% ipython --no-banner

In [1]: import numpy as np

In [2]: np.set_printoptions(suppress=True, linewidth=140)

In [3]: M = np.load("arr.npy")

In [4]: M
Out[4]: 
array([[  1,  -2,  -3,  -1],
       [  2,  -5,  -6,   1],
       [  1,  -6,  -4,   4],
       [  3,  -7,  -3,   3],
       [  2, -10,  -3,   4],
       [ -1, -12,  -6,   1],
       [ -4, -15,  -9,   1],
       [ -7, -13, -10,   4],
       [ -7, -10,  -9,   4],
       [ -6, -13, -12,   1],
       [ -9, -11, -10,   2],
       [-12,  -9,  -9,   1],
       [-15,  -6, -10,   4],
       [-14,  -6,  -8,   6],
       [-16,  -9,  -9,   3],
       [-15, -11,  -6,   3],
       [-15,  -9,  -5,   1]])

In [5]: vec = np.array([2, 2, 2, 0])

In [6]: M @ vec
Out[6]: array([ -8, -18, -18, -14, -22, -38, -56, -60, -52, -62, -60, -60, -62, -56, -68, -64, -58])

In [7]: (M @ vec).argmax()
Out[7]: np.int64(0)

In [8]: np.linalg.norm(M @ vec) <= np.linalg.norm(M, 2) * np.linalg.norm(vec) + 1e-9
Out[8]: np.True_

In [9]: M @ (2 * vec)
Out[9]: array([ -16,  -36,  -36,  -28,  -44,  -76, -112, -120, -104, -124, -120, -120, -124, -112, -136, -128, -116])

In [10]: np.sign((M @ vec).round(6))
Out[10]: array([-1, -1, -1, -1, -1, -1, -1, -1, -1, -1, -1, -1, -1, -1, -1, -1, -1])

In [11]: A = np.loadtxt("layer9.csv", delimiter=",")

In [12]: A
Out[12]: 
array([[ 3.  ,  0.89, -0.13, -0.61],
       [ 2.25,  1.22, -0.26, -0.51],
       [-0.62,  0.03, -0.05,  0.26],
       [-0.66,  0.29, -0.05,  0.39],
       [ 2.65,  0.22, -0.03, -0.91]])

In [13]: A2 = np.array([[1, 2], [2, 1]])

In [14]: C = np.kron(A2, A)

In [15]: C.shape
Out[15]: (10, 8)

In [16]: round(float(A[4] @ A[3]), 2)
Out[16]: -2.04

In [17]: np.round(np.linalg.norm(A, axis=0), 2)
Out[17]: array([4.68, 1.55, 0.3 , 1.3 ])

In [18]: round(float(np.linalg.norm(A, 2)), 2)
Out[18]: 5.01

In [19]: np.round(np.linalg.norm(A) ** 2 / np.linalg.norm(A, 2) ** 2, 2)
Out[19]: np.float64(1.04)

In [20]: A2 = np.array([[1, 1], [1, -1]])

In [21]: rng = np.random.default_rng(66)

In [22]: F = np.kron(A2, np.kron(A2, A2))[rng.permutation(8)][:6]

In [23]: F
Out[23]: 
array([[ 1, -1,  1, -1,  1, -1,  1, -1],
       [ 1, -1,  1, -1, -1,  1, -1,  1],
       [ 1,  1,  1,  1,  1,  1,  1,  1],
       [ 1,  1,  1,  1, -1, -1, -1, -1],
       [ 1, -1, -1,  1, -1,  1,  1, -1],
       [ 1,  1, -1, -1, -1, -1,  1,  1]])

In [24]: G = F.T @ F

In [25]: G
Out[25]: 
array([[ 6,  0,  2,  0, -2,  0,  2,  0],
       [ 0,  6,  0,  2,  0, -2,  0,  2],
       [ 2,  0,  6,  0,  2,  0, -2,  0],
       [ 0,  2,  0,  6,  0,  2,  0, -2],
       [-2,  0,  2,  0,  6,  0,  2,  0],
       [ 0, -2,  0,  2,  0,  6,  0,  2],
       [ 2,  0, -2,  0,  2,  0,  6,  0],
       [ 0,  2,  0, -2,  0,  2,  0,  6]])

In [26]: np.allclose(G, G.T)
Out[26]: True

In [27]: np.linalg.matrix_rank(G)
Out[27]: np.int64(6)

In [28]: np.trace(G), (F ** 2).sum()
Out[28]: (np.int64(48), np.int64(48))

In [29]: Uu, sig, VT = np.linalg.svd(G)

In [30]: np.argmax(sig[:-1] / (sig[1:] + 1e-6)) + 1
Out[30]: np.int64(6)

In [31]: sig.round(2) + 0
Out[31]: array([8., 8., 8., 8., 8., 8., 0., 0.])

In [32]: A2 = Uu[:, :6] @ np.diag(sig[:6]) @ VT[:6]

In [33]: round(float(np.linalg.norm(G - A2) / np.linalg.norm(G)), 2)
Out[33]: 0.0

In [34]: np.linalg.matrix_rank(A2)
Out[34]: np.int64(6)

In [35]: A2.round(2) + 0
Out[35]: 
array([[ 6.,  0.,  2.,  0., -2.,  0.,  2.,  0.],
       [ 0.,  6.,  0.,  2.,  0., -2.,  0.,  2.],
       [ 2.,  0.,  6.,  0.,  2.,  0., -2.,  0.],
       [ 0.,  2.,  0.,  6.,  0.,  2.,  0., -2.],
       [-2.,  0.,  2.,  0.,  6.,  0.,  2.,  0.],
       [ 0., -2.,  0.,  2.,  0.,  6.,  0.,  2.],
       [ 2.,  0., -2.,  0.,  2.,  0.,  6.,  0.],
       [ 0.,  2.,  0., -2.,  0.,  2.,  0.,  6.]])
